$ python3 -q
>>> import numpy as np
>>> np.set_printoptions(precision=1, suppress=True, linewidth=100)
>>> rd = lambda a: np.round(a, 1) + 0
>>> A = np.loadtxt("block2.csv", delimiter=",")
>>> print(rd(A))
[[ 4.3 -4.5  0.5  7.8]
 [ 2.9 -2.1  3.4  8.7]
 [-4.7  5.6  1.3 -6.7]
 [-4.9  6.1  2.5 -5.7]
 [-0.5  2.8  6.9  6.7]
 [-0.8 -1.1 -6.  -7.9]
 [-3.8  6.3  6.7  0.9]
 [ 3.4 -6.  -7.  -1.8]
 [-2.2  4.8  7.3  4.3]
 [ 4.9 -6.2 -2.7  5.5]
 [ 1.9 -0.5  4.8  8.5]
 [ 4.9 -6.6 -3.9  4.1]]
>>> # rank 2
>>> cent = A[[11, 5]].astype(float)
>>> for _ in range(7):
...     labels = np.linalg.norm(A[:, None] - cent, axis=-1).argmin(axis=1)
...     cent = np.array([A[labels == j].mean(axis=0) for j in range(2)])
... 
>>> print(labels)
[0 0 1 1 0 1 1 0 0 0 0 0]
>>> print(rd(cent[1] - cent[0]))
[ -6.    6.5   0.  -10.3]
>>> print(rd(cent))
[[ 2.5 -2.3  1.2  5.5]
 [-3.6  4.2  1.1 -4.8]]
>>> print(np.abs(cent[1] - cent[0]).argmax())
3
>>> rng = np.random.default_rng(326)
>>> labels = rng.integers(0, 3, 6)
>>> J = np.array([[-8, -9, 9, 5, 1, -4],
...     [4, 5, 8, 0, 7, -4],
...     [0, 5, -4, -2, 9, 4],
...     [-6, -6, 3, 1, 0, -7],
...     [-7, 9, 2, 5, 7, 3],
...     [8, 5, -8, 2, -4, 6]]) * (labels[:, None] == labels)
>>> print(J)
[[-8 -9  0  0  0  0]
 [ 4  5  0  0  0  0]
 [ 0  0 -4  0  0  4]
 [ 0  0  0  1  0  0]
 [ 0  0  0  5  7  0]
 [ 0  0 -8  0  0  6]]
>>> # 3 blocks once reordered
>>> left, sv, vt = np.linalg.svd(J)
>>> print(np.argmax(sv[:-1] / (sv[1:] + 1e-6)) + 1)
3
>>> print(rd(sv))
[13.6 11.5  8.6  0.8  0.7  0.3]
>>> M2 = left[:, :3] @ np.diag(sv[:3]) @ vt[:3]
>>> print(rd(M2))
[[-7.9 -9.1  0.   0.   0.   0. ]
 [ 4.2  4.8  0.   0.   0.   0. ]
 [ 0.   0.  -4.4  0.   0.   3.5]
 [ 0.   0.   0.   0.3  0.5  0. ]
 [ 0.   0.   0.   5.   7.   0. ]
 [ 0.   0.  -7.8  0.   0.   6.3]]
>>> print(rd(np.linalg.norm(J - M2) / np.linalg.norm(J)))
0.1
>>> print(np.linalg.matrix_rank(J, rtol=0.05))
5
>>> print(M2[3] @ M2[2])
0.0
>>> print(rd(np.linalg.norm(M2, 2)))
13.6
>>> print(rd(np.linalg.norm(M2, axis=1)))
[12.   6.4  5.6  0.6  8.6 10. ]
>>> print(rd(np.linalg.norm(M2, "nuc")))
33.7
>>> print(rd(np.linalg.norm(M2[3] - M2[2])))
5.7
>>> labels = rng.permutation(6)
>>> print(labels)
[5 1 3 4 0 2]
>>> M2 = J[labels][:, labels]
>>> print(np.trace(M2))
7
>>> print(np.allclose(M2, J))
False
>>> X = np.array([[-3, 5, 1, 5, -5, -3, 0],
...     [-3, 2, -2, 2, 1, -4, -4],
...     [0, 3, -2, 1, -2, -1, -2],
...     [-3, 5, 0, -5, 0, -5, -5],
...     [-3, 3, -5, -3, 2, 1, -1],
...     [1, 1, -2, 4, 4, 4, 2],
...     [3, 0, 1, -5, -2, 3, -4]])
>>> print(X)
[[-3  5  1  5 -5 -3  0]
 [-3  2 -2  2  1 -4 -4]
 [ 0  3 -2  1 -2 -1 -2]
 [-3  5  0 -5  0 -5 -5]
 [-3  3 -5 -3  2  1 -1]
 [ 1  1 -2  4  4  4  2]
 [ 3  0  1 -5 -2  3 -4]]
>>> x0 = np.array([0, 2, 3, 0, 0, 2, 2])
>>> target = X @ x0
>>> coef, lr = np.zeros(7), 1 / np.linalg.norm(X, 2) ** 2
>>> for i in range(15):
...     coef -= lr * X.T @ (X @ coef - target)
...     if i % 5 == 0: print(i, round(np.linalg.norm(X @ coef - target), 1))
... 
0 14.7
5 9.3
10 7.0
>>> print(rd(coef))
[ 0.5  1.   1.6  0.2 -0.7  1.4  1.7]
>>> M2 = X / np.sqrt((X ** 2).mean(axis=1, keepdims=True))
>>> print(rd(M2[6]))
[ 1.   0.   0.3 -1.7 -0.7  1.  -1.3]
>>> print((X + X.T) / 2)
[[-3.   1.   0.5  1.  -4.  -1.   1.5]
 [ 1.   2.   0.5  3.5  2.  -1.5 -2. ]
 [ 0.5  0.5 -2.   0.5 -3.5 -1.5 -0.5]
 [ 1.   3.5  0.5 -5.  -1.5 -0.5 -5. ]
 [-4.   2.  -3.5 -1.5  2.   2.5 -1.5]
 [-1.  -1.5 -1.5 -0.5  2.5  4.   2.5]
 [ 1.5 -2.  -0.5 -5.  -1.5  2.5 -4. ]]
>>> print(rd(np.linalg.det(X)))
130884.0
>>> print(X.shape)
(7, 7)
>>> print(rd(np.linalg.norm(X)))
21.4
>>> u = np.array([-2, 5, -4, 0, 3, 2])
>>> g = np.array([3, 3, 3, -3, -1, -1])
>>> F = np.outer(u, g)
>>> print(F)
[[ -6  -6  -6   6   2   2]
 [ 15  15  15 -15  -5  -5]
 [-12 -12 -12  12   4   4]
 [  0   0   0   0   0   0]
 [  9   9   9  -9  -3  -3]
 [  6   6   6  -6  -2  -2]]
>>> r = np.linalg.matrix_rank(F)
>>> print(r)
1
>>> N = np.linalg.svd(F)[2][r:].T
>>> print([int(np.linalg.matrix_rank(np.delete(F, i, axis=0))) for i in range(6)])
[1, 1, 1, 1, 1, 1]
>>> print(rd(N @ N.T))
[[ 0.8 -0.2 -0.2  0.2  0.1  0.1]
 [-0.2  0.8 -0.2  0.2  0.1  0.1]
 [-0.2 -0.2  0.8  0.2  0.1  0.1]
 [ 0.2  0.2  0.2  0.8 -0.1 -0.1]
 [ 0.1  0.1  0.1 -0.1  1.   0. ]
 [ 0.1  0.1  0.1 -0.1  0.   1. ]]
>>> print([int(np.linalg.matrix_rank(F[:i])) for i in range(1, len(F) + 1)])
[1, 1, 1, 1, 1, 1]
>>> print(np.linalg.matrix_rank(F.T @ F), np.linalg.matrix_rank(F @ F.T))
1 1
>>> cov = F.T @ F
>>> print((F @ F.T).shape)
(6, 6)
>>> print(np.trace(cov), (F ** 2).sum())
2204 2204
>>> print(cov)
[[ 522  522  522 -522 -174 -174]
 [ 522  522  522 -522 -174 -174]
 [ 522  522  522 -522 -174 -174]
 [-522 -522 -522  522  174  174]
 [-174 -174 -174  174   58   58]
 [-174 -174 -174  174   58   58]]
>>> print(np.argsort(-np.linalg.norm(F, axis=0).round(6), kind="stable")[:3])
[0 1 2]
>>> u = np.array([2, 2, 2])
>>> print(np.array([np.convolve(row, u, "same") for row in F]))
[[-24 -36 -12   4  20   8]
 [ 60  90  30 -10 -50 -20]
 [-48 -72 -24   8  40  16]
 [  0   0   0   0   0   0]
 [ 36  54  18  -6 -30 -12]
 [ 24  36  12  -4 -20  -8]]
>>> print(np.polyval(u, F[4]))
[182 182 182 146  14  14]
>>> W0 = np.load("x.npy")
>>> print(W0)
[[ 2.  2.  1.  0.]
 [ 1.  3.  0.  0.]
 [ 2. -3. -2.  0.]
 [ 0.  0.  0. -5.]]
>>> x0 = np.array([3, 3, 2, 0])
>>> print((W0 * x0).sum(axis=1))
[14. 12. -7.  0.]
>>> print(np.linalg.norm(W0 @ x0) <= np.linalg.norm(W0, 2) * np.linalg.norm(x0) + 1e-9)
True
>>> print(np.sign((W0 @ x0).round(6)))
[ 1.  1. -1.  0.]
>>> print(W0 @ np.eye(4)[0])
[2. 1. 2. 0.]
>>> print(W0 * x0)
[[ 6.  6.  2.  0.]
 [ 3.  9.  0.  0.]
 [ 6. -9. -4.  0.]
 [ 0.  0.  0. -0.]]
>>> theta = np.radians(36)
>>> R = np.eye(4)
>>> R[0, 0] = R[3, 3] = np.cos(theta)
>>> R[0, 3], R[3, 0] = -np.sin(theta), np.sin(theta)
>>> print(rd(R))
[[ 0.8  0.   0.  -0.6]
 [ 0.   1.   0.   0. ]
 [ 0.   0.   1.   0. ]
 [ 0.6  0.   0.   0.8]]
>>> M2 = W0 @ R.T
>>> print(np.allclose(W0 @ W0.T, M2 @ M2.T))
True
>>> print(rd(np.abs(M2 - W0).max(axis=0)))
[2.9 0.  0.  1.2]
>>> print(rd(M2))
[[ 1.6  2.   1.   1.2]
 [ 0.8  3.   0.   0.6]
 [ 1.6 -3.  -2.   1.2]
 [ 2.9  0.   0.  -4. ]]
>>> print(np.allclose(np.linalg.norm(W0, axis=1), np.linalg.norm(M2, axis=1)))
True
>>> ev, evecs = np.linalg.eig(M2)
>>> print(rd(np.sort(np.linalg.eigvals(M2 @ M2))))
[ 3.   8.2 15.8 18.4]
>>> u = np.array([-2, -2, -3, 1])
>>> M2 = W0 + np.outer(u, np.eye(4)[0])
>>> print(np.linalg.matrix_rank(M2 - W0))
1
>>> print(rd(np.linalg.det(M2) / np.linalg.det(W0)), rd(1 + np.linalg.solve(W0, u)[0]))
-0.1 -0.1
>>> x0 = np.array([-2, -6, -5, 0])
>>> target = W0 @ x0
>>> coef, lr = np.zeros(4), 1 / np.linalg.norm(W0, 2) ** 2
>>> for i in range(25):
...     coef -= lr * W0.T @ (W0 @ coef - target)
...     if i % 5 == 0: print(i, round(np.linalg.norm(W0 @ coef - target), 1))
... 
0 3.7
5 2.4
10 1.8
15 1.4
20 1.1
>>> print(rd(np.linalg.cond(W0)))
4.6
>>> M = np.diag(np.array([-1, -5, 2, 3, -5])) + -1 * np.eye(5, k=1) + -1 * np.eye(5, k=-1)
>>> print(M)
[[-1. -1.  0.  0.  0.]
 [-1. -5. -1.  0.  0.]
 [ 0. -1.  2. -1.  0.]
 [ 0.  0. -1.  3. -1.]
 [ 0.  0.  0. -1. -5.]]
>>> # symmetric
>>> O, evecs = np.linalg.qr(M[:, :4])[0], np.linalg.qr(M[:, 4:])[0]
>>> sv = np.linalg.svd(O.T @ evecs, compute_uv=False)
>>> print((sv > 0.9).sum())
0
>>> print(rd(sv))
[0.2]
>>> print(rd(np.linalg.norm(O @ O.T - evecs @ evecs.T, 2)))
1.0
>>> print(rd(np.degrees(np.arccos(sv.clip(0, 1)))))
[76.]
>>> O, R = np.linalg.qr(M)
>>> print(rd(abs(R[0, 0])), rd(np.linalg.norm(M[:, 0])))
1.4 1.4
>>> print(rd(R))
[[ 1.4  4.2  0.7  0.   0. ]
 [ 0.   3.   0.   0.3  0. ]
 [ 0.   0.  -2.3  2.1 -0.4]
 [ 0.   0.   0.  -2.5 -1.2]
 [ 0.   0.   0.   0.  -4.9]]
>>> print(np.trace(O @ O.T))
5.0
>>> print(O.shape, R.shape)
(5, 5) (5, 5)
>>> print(np.allclose(R.T @ R, M.T @ M))
True
>>> print(rd(O))
[[-0.7  0.7 -0.2 -0.1  0. ]
 [-0.7 -0.7  0.2  0.1  0. ]
 [ 0.  -0.3 -0.9 -0.4  0.2]
 [ 0.   0.   0.4 -0.8  0.4]
 [ 0.   0.   0.   0.4  0.9]]
